% python3 -q
>>> import numpy as np
>>> np.set_printoptions(precision=2, suppress=True, linewidth=200)
>>> rd = lambda a: np.round(a, 2) + 0
>>> arr = np.load("case11.npy")
>>> print(arr)
[[1 3 1 2 0 1 1]
 [1 0 1 3 1 0 2]
 [0 2 1 3 2 2 2]
 [3 3 0 2 2 0 2]
 [1 1 3 0 3 1 2]
 [3 0 0 1 3 1 2]
 [3 1 1 3 3 3 3]]
>>> left, sigma, Vt = np.linalg.svd(arr)
>>> print(np.argmax(sigma[:-1] / (sigma[1:] + 1e-6)) + 1)
6
>>> out = left[:, :6] @ np.diag(sigma[:6]) @ Vt[:6]
>>> print(rd(np.linalg.norm(arr - out, 2)), rd(sigma[6]))
0.07 0.07
>>> Q, Rm = np.linalg.qr(arr)
>>> print(rd(Q.T @ Q))
[[1. 0. 0. 0. 0. 0. 0.]
 [0. 1. 0. 0. 0. 0. 0.]
 [0. 0. 1. 0. 0. 0. 0.]
 [0. 0. 0. 1. 0. 0. 0.]
 [0. 0. 0. 0. 1. 0. 0.]
 [0. 0. 0. 0. 0. 1. 0.]
 [0. 0. 0. 0. 0. 0. 1.]]
>>> print(rd(Q @ Rm))
[[1. 3. 1. 2. 0. 1. 1.]
 [1. 0. 1. 3. 1. 0. 2.]
 [0. 2. 1. 3. 2. 2. 2.]
 [3. 3. 0. 2. 2. 0. 2.]
 [1. 1. 3. 0. 3. 1. 2.]
 [3. 0. 0. 1. 3. 1. 2.]
 [3. 1. 1. 3. 3. 3. 3.]]
>>> print(np.allclose(Rm.T @ Rm, arr.T @ arr))
True
>>> print(rd(np.abs(np.diag(Rm))))
[5.48 3.93 3.07 3.6  2.04 2.08 0.09]
>>> print(np.trace(Q @ Q.T))
7.0
>>> u = np.array([6, 1, 9, 8, 3, 6, 9])
>>> out = arr + np.outer(u, np.eye(7)[4])
>>> print(np.linalg.matrix_rank(np.linalg.inv(out) - np.linalg.inv(arr), tol=1e-8))
1
>>> print(out)
[[ 1.  3.  1.  2.  6.  1.  1.]
 [ 1.  0.  1.  3.  2.  0.  2.]
 [ 0.  2.  1.  3. 11.  2.  2.]
 [ 3.  3.  0.  2. 10.  0.  2.]
 [ 1.  1.  3.  0.  6.  1.  2.]
 [ 3.  0.  0.  1.  9.  1.  2.]
 [ 3.  1.  1.  3. 12.  3.  3.]]
>>> print(rd(np.linalg.det(out) / np.linalg.det(arr)), rd(1 + np.linalg.solve(arr, u)[4]))
5.67 5.67
>>> left, sigma, Vt = np.linalg.svd(arr, full_matrices=False)
>>> print(rd(sigma / sigma[0]))
[1.   0.34 0.28 0.25 0.17 0.1  0.01]
>>> vec = np.array([2, -3, -3, 0, -2, 3, 0])
>>> y = arr @ vec
>>> print(y)
[ -7  -3  -7  -7 -13   3   3]
>>> print(rd(np.linalg.solve(arr.T, arr[0])))
[1. 0. 0. 0. 0. 0. 0.]
>>> F = np.array([[2, -2, -2, -2, 2, 2, 2, -3],
...     [-2, -1, 0, -1, 3, 0, -1, -2],
...     [-2, -3, -3, 0, 3, -1, 0, -2],
...     [-3, -2, 0, -1, 3, 0, -3, -2],
...     [-1, 1, -2, 0, 2, -1, 2, 2],
...     [0, -1, -1, -1, 1, 1, 0, 3],
...     [-2, 1, 2, -1, 2, 1, 1, 2],
...     [3, 0, 0, 0, 0, 2, -1, 3]])
>>> F[6] = F[5]
>>> print(F)
[[ 2 -2 -2 -2  2  2  2 -3]
 [-2 -1  0 -1  3  0 -1 -2]
 [-2 -3 -3  0  3 -1  0 -2]
 [-3 -2  0 -1  3  0 -3 -2]
 [-1  1 -2  0  2 -1  2  2]
 [ 0 -1 -1 -1  1  1  0  3]
 [ 0 -1 -1 -1  1  1  0  3]
 [ 3  0  0  0  0  2 -1  3]]
>>> print(np.linalg.lstsq(F[:-1].T, F[-1])[2])
6
>>> print(np.allclose(F[:-1].T @ np.linalg.lstsq(F[:-1].T, F[-1])[0], F[-1]))
False
>>> T = np.stack([F, 2 * F, F[::-1]])
>>> print((T @ F.T).shape)
(3, 8, 8)
>>> print(T.sum(axis=0))
[[  9  -6  -6  -6   6   8   5  -6]
 [ -6  -4  -1  -4  10   1  -3  -3]
 [ -6 -10 -10  -1  10  -2   0  -3]
 [-10  -5  -2  -3  11  -1  -7  -4]
 [ -6   1  -6  -1   9  -3   3   4]
 [ -2  -6  -6  -3   6   2   0   7]
 [ -2  -4  -3  -4   6   3  -1   7]
 [ 11  -2  -2  -2   2   8  -1   6]]
>>> rank = np.linalg.matrix_rank(F)
>>> print(rank)
7
>>> N = np.linalg.svd(F)[2][rank:].T
>>> print(rd(N[:, 0] / N[np.abs(N[:, 0]).round(6).argmax(), 0]))
[-0.53  0.11 -0.1   0.72 -0.05  1.    0.21 -0.07]
>>> print([int(np.linalg.matrix_rank(F[:i])) for i in range(1, len(F) + 1)])
[1, 2, 3, 4, 5, 6, 6, 7]
>>> left, sigma, Vt = np.linalg.svd(F)
>>> vecs = Vt[:(sigma > 1e-8).sum()]
>>> rng = np.random.default_rng(97195)
>>> vec = F[5] + -2 * F[6] + rng.integers(2) * np.eye(8)[6]
>>> print(vec)
[ 0.  1.  1.  1. -1. -1.  0. -3.]
>>> print(np.linalg.matrix_rank(np.vstack([F, vec])))
7
>>> print(rd(np.linalg.norm(vec - vecs.T @ vecs @ vec)))
0.0
>>> X = np.load("x.npy")
>>> print(X)
[[ 0.  3.  3. -2.  2. -1.  3.]
 [ 3.  8.  9. -6.  6. -3.  9.]
 [ 3.  9.  8. -6.  6. -3.  9.]
 [-2. -6. -6.  3. -4.  2. -6.]
 [ 2.  6.  6. -4.  3. -2.  6.]
 [-1. -3. -3.  2. -2.  0. -3.]
 [ 3.  9.  9. -6.  6. -3.  8.]]
>>> print(np.unravel_index(np.abs(F).argmax(), F.shape))
(np.int64(0), np.int64(7))
>>> print(F.sum(axis=0))
[-3 -9 -9 -6 15  4 -1  2]
>>> F[:, 8]
Traceback (most recent call last):
  File "<python-input-50>", line 1, in <module>
    F[:, 8]
    ~^^^^^^
IndexError: index 8 is out of bounds for axis 1 with size 8
>>> Q, vecs = np.linalg.qr(X[:, :2])[0], np.linalg.qr(X[:, 2:])[0]
>>> sigma = np.linalg.svd(Q.T @ vecs, compute_uv=False)
>>> print(rd(np.degrees(np.arccos(sigma.clip(0, 1)))))
[ 3.58 90.  ]
>>> print((sigma > 0.9).sum())
1
>>> print(rd(sigma))
[1. 0.]
>>> T = np.stack([X, 5 * X, X[::-1]])
>>> print(T.shape)
(3, 7, 7)
>>> print(T.sum(axis=0))
[[  3.  27.  27. -18.  18.  -9.  26.]
 [ 17.  45.  51. -34.  34. -18.  51.]
 [ 20.  60.  54. -40.  39. -20.  60.]
 [-14. -42. -42.  21. -28.  14. -42.]
 [ 15.  45.  44. -30.  24. -15.  45.]
 [ -3. -10.  -9.   6.  -6.  -3.  -9.]
 [ 18.  57.  57. -38.  38. -19.  51.]]
>>> print(rd(np.linalg.norm(T, axis=(1, 2))))
[ 36.08 180.42  36.08]
>>> z = rng.permutation(7)
>>> print(z)
[1 0 3 4 5 2 6]
>>> out = X[z][:, z]
>>> print(np.trace(out))
30.0
>>> print(np.argsort(-np.linalg.norm(X, axis=0).round(6), kind="stable")[:3])
[1 2 6]
>>> print([round(float(x), 2) for x in np.linalg.svd(X, compute_uv=False)[:3]])
[36.0, 1.0, 1.0]
>>> print(rd(np.abs(np.linalg.svd(X)[2][-1])))
[0.   0.09 0.67 0.26 0.27 0.13 0.62]
>>> m1 = np.load("w.npy")
>>> print(m1)
[[-3.02  1.96 -2.    0.01 -1.01  3.07]
 [-2.97  2.08 -2.07  0.06 -1.04  3.03]
 [-2.95  1.99 -1.93 -0.14 -0.98  2.98]
 [-3.08  2.   -1.92  0.09 -1.03  2.98]
 [-3.06  2.04 -1.95  0.   -1.09  2.93]
 [-2.94  1.97 -1.94  0.   -1.05  3.  ]
 [-2.95  2.01 -1.91 -0.03 -0.91  3.04]
 [-2.93  2.01 -2.02  0.01 -0.97  2.98]
 [-2.92  1.96  0.98 -1.02 -1.98 -1.08]
 [-2.99  2.02  0.94 -1.02 -1.92 -0.95]
 [-3.07  1.97  1.09 -1.06 -2.06 -0.98]
 [-2.99  2.08  1.06 -1.05 -2.03 -1.01]
 [-2.97  1.97  1.   -1.02 -2.06 -0.98]
 [-3.    1.99  0.98 -1.04 -2.07 -0.92]
 [-3.01  1.99  0.97 -1.04 -2.09 -0.99]
 [-3.01  2.09  0.95 -0.91 -2.04 -0.98]
 [ 0.99 -1.01  0.01  1.95  2.99  1.97]
 [ 1.04 -0.97 -0.07  2.    2.97  2.12]
 [ 1.01 -1.02  0.03  1.99  2.99  2.03]
 [ 1.03 -0.96  0.03  2.04  3.05  2.  ]
 [ 1.02 -0.95  0.01  2.01  3.    2.01]
 [ 1.   -1.01 -0.1   2.01  2.99  1.96]
 [ 0.95 -0.97  0.    2.19  3.01  2.  ]
 [ 1.03 -0.95  0.02  1.95  2.97  1.99]]
>>> left, sigma, Vt = np.linalg.svd(m1)
>>> print(np.argmax(sigma[:-1] / (sigma[1:] + 1e-6)) + 1)
3
>>> print(rd(sigma))
[18.01 13.42  4.91  0.3   0.21  0.15]
>>> out = left[:, :3] @ np.diag(sigma[:3]) @ Vt[:3]
>>> print(np.linalg.matrix_rank(out))
3
>>> print(np.linalg.matrix_rank(m1, rtol=0.05))
3
>>> vec = np.array([1, 1, 2, 5, 5, 5])
>>> y = m1 @ vec
>>> print(rd(np.linalg.solve(m1.T @ m1, m1.T @ y)))
[1. 1. 2. 5. 5. 5.]
>>> y = y + 0.1 * rng.normal(size=24)
>>> print(rd(y))
[  5.36   5.16   4.41   5.33   4.28   4.84   5.66   5.13 -19.34 -18.45 -19.49 -19.37 -19.24 -19.17 -19.68 -18.72  34.73  35.48  35.07  35.62  35.11  34.56  35.89  34.61]
>>> beta, *_ = np.linalg.lstsq(m1, y)
>>> print(beta.round())
[0. 0. 2. 5. 5. 5.]
>>> print([round(float(np.linalg.norm(np.linalg.solve(m1.T @ m1 + lam * np.eye(6), m1.T @ y))), 2) for lam in (0, 1, 10, 100)])
[8.75, 8.48, 7.71, 5.15]
>>> feats = np.load("a.npy")
>>> print(rd(feats))
[[-0.61  0.35  0.08  0.03  0.32  0.04  0.12  0.61]
 [-0.24 -0.47 -0.6  -0.17 -0.34  0.37  0.12  0.25]
 [-0.57  0.18 -0.17  0.08  0.14  0.27 -0.12 -0.71]
 [ 0.33  0.7  -0.57 -0.08 -0.08  0.08 -0.22  0.09]
 [ 0.    0.09  0.19  0.78 -0.44  0.34 -0.14  0.13]
 [ 0.14 -0.08 -0.41  0.53  0.38 -0.22  0.58 -0.08]
 [-0.09 -0.32 -0.26  0.26  0.29 -0.34 -0.74  0.13]
 [ 0.33 -0.14  0.1  -0.02  0.58  0.71 -0.11  0.08]]
>>> z = rng.permutation(8)
>>> print(z)
[1 4 6 2 7 3 5 0]
>>> out = feats[z][:, z]
>>> print(rd(np.diag(out)))
[-0.47 -0.44 -0.74 -0.17  0.08 -0.08 -0.22 -0.61]
>>> print(np.allclose(out, feats))
False
>>> print(rd(np.sort(np.abs(np.linalg.eigvals(out)))))
[1. 1. 1. 1. 1. 1. 1. 1.]
>>> print(rd(np.trace(out)))
-2.65
>>> print(rd(np.linalg.det(out)), rd(np.linalg.det(feats[z])))
-1.0 -1.0
>>> print(rd(np.linalg.svd(feats, compute_uv=False)))
[1. 1. 1. 1. 1. 1. 1. 1.]
>>> print(rd(feats[:, 3] @ feats[:, 7]))
0.0
>>> print(rd(feats.T @ feats))
[[1. 0. 0. 0. 0. 0. 0. 0.]
 [0. 1. 0. 0. 0. 0. 0. 0.]
 [0. 0. 1. 0. 0. 0. 0. 0.]
 [0. 0. 0. 1. 0. 0. 0. 0.]
 [0. 0. 0. 0. 1. 0. 0. 0.]
 [0. 0. 0. 0. 0. 1. 0. 0.]
 [0. 0. 0. 0. 0. 0. 1. 0.]
 [0. 0. 0. 0. 0. 0. 0. 1.]]
>>> print(rd(feats @ feats.T))
[[1. 0. 0. 0. 0. 0. 0. 0.]
 [0. 1. 0. 0. 0. 0. 0. 0.]
 [0. 0. 1. 0. 0. 0. 0. 0.]
 [0. 0. 0. 1. 0. 0. 0. 0.]
 [0. 0. 0. 0. 1. 0. 0. 0.]
 [0. 0. 0. 0. 0. 1. 0. 0.]
 [0. 0. 0. 0. 0. 0. 1. 0.]
 [0. 0. 0. 0. 0. 0. 0. 1.]]
>>> print(rd(np.linalg.pinv(feats)))
[[-0.61 -0.24 -0.57  0.33  0.    0.14 -0.09  0.33]
 [ 0.35 -0.47  0.18  0.7   0.09 -0.08 -0.32 -0.14]
 [ 0.08 -0.6  -0.17 -0.57  0.19 -0.41 -0.26  0.1 ]
 [ 0.03 -0.17  0.08 -0.08  0.78  0.53  0.26 -0.02]
 [ 0.32 -0.34  0.14 -0.08 -0.44  0.38  0.29  0.58]
 [ 0.04  0.37  0.27  0.08  0.34 -0.22 -0.34  0.71]
 [ 0.12  0.12 -0.12 -0.22 -0.14  0.58 -0.74 -0.11]
 [ 0.61  0.25 -0.71  0.09  0.13 -0.08  0.13  0.08]]
>>> W0 = np.load("arr.npy")
>>> print(rd(W0))
[[-1.53 -0.13  3.71 -2.38  0.68  1.59  0.47]
 [ 0.26 -2.39  0.99  1.77  2.29  0.33 -3.12]
 [-1.28 -1.23 -3.06 -3.03  1.01  1.13 -1.  ]
 [ 1.02 -3.11 -0.24  0.87 -1.5   2.64  2.06]
 [-3.07 -2.11  0.32  0.27 -2.23 -2.43 -0.27]
 [ 1.02 -1.68  0.13 -0.85  2.62 -2.61  2.59]
 [-3.07  0.89 -0.85  2.33  2.03  1.2   1.74]]
>>> print(rd(W0.T @ W0))
[[25.  0.  0.  0.  0.  0.  0.]
 [ 0. 25.  0.  0.  0.  0.  0.]
 [ 0.  0. 25.  0.  0.  0.  0.]
 [ 0.  0.  0. 25.  0.  0.  0.]
 [ 0.  0.  0.  0. 25.  0.  0.]
 [ 0.  0.  0.  0.  0. 25.  0.]
 [ 0.  0.  0.  0.  0.  0. 25.]]
>>> print(rd(W0[:, 6] @ W0[:, 0]))
0.0
>>> print(rd(np.linalg.pinv(W0)))
[[-0.06  0.01 -0.05  0.04 -0.12  0.04 -0.12]
 [-0.01 -0.1  -0.05 -0.12 -0.08 -0.07  0.04]
 [ 0.15  0.04 -0.12 -0.01  0.01  0.01 -0.03]
 [-0.1   0.07 -0.12  0.03  0.01 -0.03  0.09]
 [ 0.03  0.09  0.04 -0.06 -0.09  0.1   0.08]
 [ 0.06  0.01  0.05  0.11 -0.1  -0.1   0.05]
 [ 0.02 -0.12 -0.04  0.08 -0.01  0.1   0.07]]
>>> print(rd((W0 - W0.T) / 2))
[[ 0.   -0.19  2.49 -1.7   1.88  0.28  1.77]
 [ 0.19  0.    1.11  2.44  2.2   1.   -2.01]
 [-2.49 -1.11  0.   -1.4   0.34  0.5  -0.08]
 [ 1.7  -2.44  1.4   0.   -0.89  1.74 -0.14]
 [-1.88 -2.2  -0.34  0.89  0.   -2.52 -1.15]
 [-0.28 -1.   -0.5  -1.74  2.52  0.    0.7 ]
 [-1.77  2.01  0.08  0.14  1.15 -0.7   0.  ]]
>>> print(rd(np.sort(np.abs(np.linalg.eigvals(W0)))))
[5. 5. 5. 5. 5. 5. 5.]
>>> print(rd(np.linalg.det(W0)))
78125.0
>>> print(rd(np.trace(W0)))
-9.21
>>> print(rd((W0 + W0.T) / 2))
[[-1.53  0.06  1.21 -0.68 -1.19  1.31 -1.3 ]
 [ 0.06 -2.39 -0.12 -0.67  0.09 -0.68 -1.11]
 [ 1.21 -0.12 -3.06 -1.63  0.66  0.63 -0.93]
 [-0.68 -0.67 -1.63  0.87 -0.61  0.9   2.2 ]
 [-1.19  0.09  0.66 -0.61 -2.23  0.1   0.88]
 [ 1.31 -0.68  0.63  0.9   0.1  -2.61  1.89]
 [-1.3  -1.11 -0.93  2.2   0.88  1.89  1.74]]
>>> print(rd(np.abs(np.linalg.eigvals(W0)).max()))
5.0
>>> print(np.allclose(W0 @ W0.T, W0.T @ W0))
True
>>> W0.inv()
Traceback (most recent call last):
  File "<python-input-110>", line 1, in <module>
    W0.inv()
    ^^^^^^
AttributeError: 'numpy.ndarray' object has no attribute 'inv'
>>> print(np.allclose(W0, W0.T))
False
>>> E = np.load("dump.npy")
>>> print(E)
[[ 1 -1 -1 -1  2]
 [ 1 -1  2  1 -1]
 [ 1 -2 -2 -1  1]
 [-2  1  1  2  0]
 [ 1  1 -1  2 -1]
 [-1 -1  2  0  2]
 [ 2 -2  2  0  1]
 [ 2 -1  0  0 -1]
 [-2  2 -7 -4  5]]
>>> out = np.c_[E[:, :2] @ np.array([[3, -2], [-1, 1]]), np.array([3, 2, 3, 2, 1, 3, 4, 5, 2])]
>>> print(out)
[[ 4 -3  3]
 [ 4 -3  2]
 [ 5 -4  3]
 [-7  5  2]
 [ 2 -1  1]
 [-2  1  3]
 [ 8 -6  4]
 [ 7 -5  5]
 [-8  6  2]]
>>> print(rd(np.linalg.norm(np.linalg.qr(E)[0].T @ out, axis=0) ** 2 / ((out ** 2).sum(axis=0) + 1e-12)))
[1.   1.   0.71]
>>> print(np.linalg.matrix_rank(out))
3
>>> out = np.linalg.inv(X)
>>> print(rd(np.linalg.slogdet(X)[0]))
1.0
>>> print(rd(X @ out))
[[1. 0. 0. 0. 0. 0. 0.]
 [0. 1. 0. 0. 0. 0. 0.]
 [0. 0. 1. 0. 0. 0. 0.]
 [0. 0. 0. 1. 0. 0. 0.]
 [0. 0. 0. 0. 1. 0. 0.]
 [0. 0. 0. 0. 0. 1. 0.]
 [0. 0. 0. 0. 0. 0. 1.]]
>>> print(rd(np.linalg.det(X) * out))
[[-35.   3.   3.  -2.   2.  -1.   3.]
 [  3. -27.   9.  -6.   6.  -3.   9.]
 [  3.   9. -27.  -6.   6.  -3.   9.]
 [ -2.  -6.  -6. -32.  -4.   2.  -6.]
 [  2.   6.   6.  -4. -32.  -2.   6.]
 [ -1.  -3.  -3.   2.  -2. -35.  -3.]
 [  3.   9.   9.  -6.   6.  -3. -27.]]
>>> print(rd(np.linalg.inv(out)))
[[ 0.  3.  3. -2.  2. -1.  3.]
 [ 3.  8.  9. -6.  6. -3.  9.]
 [ 3.  9.  8. -6.  6. -3.  9.]
 [-2. -6. -6.  3. -4.  2. -6.]
 [ 2.  6.  6. -4.  3. -2.  6.]
 [-1. -3. -3.  2. -2.  0. -3.]
 [ 3.  9.  9. -6.  6. -3.  8.]]
>>> print(np.allclose(out, X.T))
False
>>> Q, vecs = np.linalg.qr(E[:, :3])[0], np.linalg.qr(E[:, 3:])[0]
>>> sigma = np.linalg.svd(Q.T @ vecs, compute_uv=False)
>>> print(rd(sigma))
[0.9  0.43]
>>> print(rd(np.linalg.norm(Q @ Q.T - vecs @ vecs.T, 2)))
1.0
>>> print(rd(np.degrees(np.arccos(sigma.clip(0, 1)))))
[25.93 64.75]
